% ipython --no-banner

In [1]: import numpy as np

In [2]: import numpy.linalg as la

In [3]: np.set_printoptions(suppress=True, linewidth=120)

In [4]: def tidy(a):
   ...:     return np.round(a, 2) + 0
   ...: 

In [5]: X = np.array([[-1, -1, -1, 1],
   ...:     [2, 0, 1, -1],
   ...:     [3, -2, -3, 0],
   ...:     [3, -1, -3, -3],
   ...:     [2, -3, -1, 3],
   ...:     [-3, 0, 0, -2],
   ...:     [3, 2, 1, 3]])

In [6]: X[:, 3] = 2 * X[:, 1]

In [7]: X
Out[7]: 
array([[-1, -1, -1, -2],
       [ 2,  0,  1,  0],
       [ 3, -2, -3, -4],
       [ 3, -1, -3, -2],
       [ 2, -3, -1, -6],
       [-3,  0,  0,  0],
       [ 3,  2,  1,  4]])

In [8]: # rows and columns are dependent

In [9]: Y = X[0, 0] * X[1:] - np.outer(X[1:, 0], X[0])

In [10]: print(Y)
[[ 0  2  1  4]
 [ 0  5  6 10]
 [ 0  4  6  8]
 [ 0  5  3 10]
 [ 0 -3 -3 -6]
 [ 0  1  2  2]]

In [11]: print(np.flatnonzero(~Y.round(6).any(axis=1)))
[]

In [12]: X[:, 0] / X[0, 0]
Out[12]: array([ 1., -2., -3., -3., -2.,  3., -3.])

In [13]: la.matrix_rank(Y), la.matrix_rank(X)
Out[13]: (np.int64(2), np.int64(3))

In [14]: Y = np.array([[-3, 1], [3, -1], [0, 2], [2, 3]])

In [15]: np.einsum("ik,kj->ji", X, Y)
Out[15]: 
array([[ -4,  -6, -23, -16, -27,   9,   5],
       [ -8,   4, -13,  -8, -15,  -3,  15]])

In [16]: rk = la.matrix_rank(X)

In [17]: rk
Out[17]: np.int64(3)

In [18]: ns = la.svd(X)[2][rk:].T

In [19]: np.allclose(X @ ns, 0)
Out[19]: True

In [20]: [int(la.matrix_rank(X[:, :j + 1])) for j in range(4)]
Out[20]: [1, 2, 3, 3]

In [21]: U, sv, vt = la.svd(X)

In [22]: evecs = vt[:(sv > 1e-8).sum()]

In [23]: rng = np.random.default_rng(64145)

In [24]: x0 = X[3] + -2 * X[1] + rng.integers(2) * np.eye(4)[3]

In [25]: print(x0)
[-1. -1. -5. -1.]

In [26]: np.allclose(evecs.T @ evecs @ x0, x0)
Out[26]: False

In [27]: la.matrix_rank(np.vstack([X, x0]))
Out[27]: np.int64(4)

In [28]: np.unique(X.round(6), axis=0).shape
Out[28]: (7, 4)

In [29]: np.abs(np.diag(la.qr(X)[1])) > 1e-9
Out[29]: array([ True,  True,  True, False])

In [30]: tidy(X @ la.pinv(X) @ X)
Out[30]: 
array([[-1., -1., -1., -2.],
       [ 2.,  0.,  1.,  0.],
       [ 3., -2., -3., -4.],
       [ 3., -1., -3., -2.],
       [ 2., -3., -1., -6.],
       [-3.,  0.,  0.,  0.],
       [ 3.,  2.,  1.,  4.]])

In [31]: tidy(np.trace(la.pinv(X) @ X))
Out[31]: np.float64(3.0)

In [32]: la.lstsq(X[:-1].T, X[-1])[2]
Out[32]: np.int32(3)

In [33]: m1 = np.loadtxt("block0.csv", delimiter=",")

In [34]: m1
Out[34]: 
array([[0., 6., 1., 5., 8., 9., 3.],
       [3., 0., 6., 1., 5., 8., 9.],
       [9., 3., 0., 6., 1., 5., 8.],
       [8., 9., 3., 0., 6., 1., 5.],
       [5., 8., 9., 3., 0., 6., 1.],
       [1., 5., 8., 9., 3., 0., 6.],
       [6., 1., 5., 8., 9., 3., 0.]])

In [35]: f = np.array([8, 6, 1, 4, 6, 3, 8])

In [36]: Y = m1 + np.outer(f, np.eye(7)[2])

In [37]: la.matrix_rank(Y - m1)
Out[37]: np.int64(1)

In [38]: tidy(la.det(Y) / la.det(m1)), tidy(1 + la.solve(m1, f)[2])
Out[38]: (np.float64(1.35), np.float64(1.35))

In [39]: Y
Out[39]: 
array([[ 0.,  6.,  9.,  5.,  8.,  9.,  3.],
       [ 3.,  0., 12.,  1.,  5.,  8.,  9.],
       [ 9.,  3.,  1.,  6.,  1.,  5.,  8.],
       [ 8.,  9.,  7.,  0.,  6.,  1.,  5.],
       [ 5.,  8., 15.,  3.,  0.,  6.,  1.],
       [ 1.,  5., 11.,  9.,  3.,  0.,  6.],
       [ 6.,  1., 13.,  8.,  9.,  3.,  0.]])
